>>> import numpy as np
>>> np.set_printoptions(suppress=True, linewidth=100)
>>> F = np.load("layer11.npy")
>>> F
array([[1.  , 0.9 , 0.81],
       [0.9 , 1.  , 0.9 ],
       [0.81, 0.9 , 1.  ]])
>>> np.round(np.poly(F), 3)
array([ 1.   , -3.   ,  0.724, -0.036])
>>> round(np.linalg.det(2 * F), 3), round(np.linalg.det(F), 3)
(np.float64(0.289), np.float64(0.036))
>>> np.einsum("ii->", F)
np.float64(3.0)
>>> round(float(np.linalg.det(F[::-1])), 3)
-0.036
>>> np.round(np.linalg.det(F.T), 3)
np.float64(0.036)
>>> round(np.einsum("ij,ji->", F, F), 3)
np.float64(7.552)
>>> A = np.diag(np.array([0, 3, 1]))
>>> A
array([[0, 0, 0],
       [0, 3, 0],
       [0, 0, 1]])
>>> # rows and columns are dependent
>>> np.linalg.matrix_rank(A, rtol=0.1)
np.int64(2)
>>> round(np.linalg.norm(A, 2) / np.linalg.norm(A), 3)
np.float64(0.949)
>>> np.linalg.cond(A) > 100
np.True_
>>> np.argsort(-np.linalg.norm(A, axis=0).round(6), kind="stable")[:3]
array([1, 2, 0])
>>> vec = np.array([5, -4, 2])
>>> (A @ vec).argmax()
np.int64(2)
>>> np.linalg.norm(A @ vec) <= np.linalg.norm(A, 2) * np.linalg.norm(vec) + 1e-9
np.True_
>>> (A * vec).sum(axis=1)
array([  0, -12,   2])
>>> A * vec
array([[  0,   0,   0],
       [  0, -12,   0],
       [  0,   0,   2]])
>>> A @ vec
array([  0, -12,   2])
>>> f = np.array([0, -2, 1])
>>> A2 = F + np.outer(f, np.eye(3)[0])
>>> round(np.linalg.det(A2) / np.linalg.det(F), 3), round(1 + np.linalg.solve(F, f)[0], 3)
(np.float64(10.474), np.float64(10.474))
>>> np.linalg.matrix_rank(A2 - F)
np.int64(1)
>>> A2
array([[ 1.  ,  0.9 ,  0.81],
       [-1.1 ,  1.  ,  0.9 ],
       [ 1.81,  0.9 ,  1.  ]])
>>> np.round(np.linalg.norm(A, axis=0), 3)
array([0., 3., 1.])
>>> A @ A.T
array([[0, 0, 0],
       [0, 9, 0],
       [0, 0, 1]])
>>> np.round(np.linalg.svd(A, compute_uv=False), 3)
array([3., 1., 0.])
>>> np.round(np.linalg.pinv(A), 3)
array([[0.   , 0.   , 0.   ],
       [0.   , 0.333, 0.   ],
       [0.   , 0.   , 1.   ]])
>>> rk = np.linalg.matrix_rank(A)
>>> rk
np.int64(2)
>>> ns = np.linalg.svd(A)[2][rk:].T
>>> ns @ ns.T
array([[1., 0., 0.],
       [0., 0., 0.],
       [0., 0., 0.]])
>>> [int(np.linalg.matrix_rank(np.delete(A, i, axis=0))) for i in range(3)]
[2, 1, 1]
>>> [int(np.linalg.matrix_rank(A[:, :j + 1])) for j in range(3)]
[0, 1, 2]
>>> ns[:, 0] / ns[np.abs(ns[:, 0]).round(6).argmax(), 0]
array([1., 0., 0.])
>>> [int(np.linalg.matrix_rank(A[:i])) for i in range(1, len(A) + 1)]
[0, 1, 2]
>>> arr = np.array([[-2.0, -1.0, 0.0, 0.0],
...     [-1.0, -1.0, -1.0, 0.0],
...     [0.0, -1.0, 0.0, -1.0],
...     [0.0, 0.0, -1.0, 1.0]])
>>> w, V = np.linalg.eig(arr)
>>> w.round(3)
array([-2.745, -1.177,  0.177,  1.745])
>>> np.round(np.sort(np.linalg.eigvals(arr.T)), 3)
array([-2.745, -1.177,  0.177,  1.745])
>>> round(np.prod(w), 3)
np.float64(1.0)
>>> np.round(arr @ V[:, 0] - w[0] * V[:, 0], 3) + 0
array([0., 0., 0., 0.])
>>> np.round(np.linalg.eigvals(arr).sum().real, 3)
np.float64(-2.0)
>>> np.einsum("ij,ji->", arr, arr)
np.float64(12.0)
>>> np.einsum("ii->", arr)
np.float64(-2.0)
>>> np.kron(np.eye(2, dtype=int), arr)
array([[-2., -1.,  0.,  0., -0., -0.,  0.,  0.],
       [-1., -1., -1.,  0., -0., -0., -0.,  0.],
       [ 0., -1.,  0., -1.,  0., -0.,  0., -0.],
       [ 0.,  0., -1.,  1.,  0.,  0., -0.,  0.],
       [-0., -0.,  0.,  0., -2., -1.,  0.,  0.],
       [-0., -0., -0.,  0., -1., -1., -1.,  0.],
       [ 0., -0.,  0., -0.,  0., -1.,  0., -1.],
       [ 0.,  0., -0.,  0.,  0.,  0., -1.,  1.]])
>>> t3 = np.stack([arr, 5 * arr, arr[::-1]])
>>> np.round(np.linalg.norm(t3, axis=(1, 2)), 3)
array([ 3.464, 17.321,  3.464])
>>> (t3 @ arr.T).shape
(3, 4, 4)
>>> t3.shape
(3, 4, 4)
>>> np.linalg.matrix_rank(t3)
array([4, 4, 4])
>>> np.round(np.linalg.det(t3), 3)
array([  1., 625.,   1.])
>>> np.einsum("bij,cij->bc", t3, t3)
array([[ 12.,  60.,   2.],
       [ 60., 300.,  10.],
       [  2.,  10.,  12.]])
>>> t3.sum(axis=0)
array([[-12.,  -6.,  -1.,   1.],
       [ -6.,  -7.,  -6.,  -1.],
       [ -1.,  -7.,  -1.,  -6.],
       [ -2.,  -1.,  -6.,   6.]])
>>> w, V = np.linalg.eigh(arr)
>>> vec = np.array([3, 5, 2, 3])
>>> np.round(np.linalg.eigvalsh(arr[1:, 1:]), 3) + 0
array([-1.732,  0.   ,  1.732])
>>> np.round(V * np.maximum(w, 0) @ V.T, 3)
array([[ 0.022, -0.058,  0.087, -0.056],
       [-0.058,  0.167, -0.288,  0.255],
       [ 0.087, -0.288,  0.623, -0.743],
       [-0.056,  0.255, -0.743,  1.111]])
>>> np.round(V * np.abs(w) @ V.T, 3)
array([[ 2.044,  0.884,  0.173, -0.113],
       [ 0.884,  1.334,  0.424,  0.511],
       [ 0.173,  0.424,  1.247, -0.485],
       [-0.113,  0.511, -0.485,  1.221]])
>>> (np.sign(V[:, -1].round(6)) == np.sign(V[0, -1].round(6))).astype(int)
array([1, 0, 1, 0])
>>> vec @ arr @ vec
np.float64(-96.0)
>>> rng = np.random.default_rng(65)
>>> lab = rng.permutation(4)
>>> lab
array([2, 1, 0, 3])
>>> A2 = arr[lab][:, lab]
>>> np.diag(A2)
array([ 0., -1., -2.,  1.])
>>> A2
array([[ 0., -1.,  0., -1.],
       [-1., -1., -1.,  0.],
       [ 0., -1., -2.,  0.],
       [-1.,  0.,  0.,  1.]])
>>> np.trace(A2)
np.float64(-2.0)
>>> np.round(np.sort(np.abs(np.linalg.eigvals(A2))), 3)
array([0.177, 1.177, 1.745, 2.745])
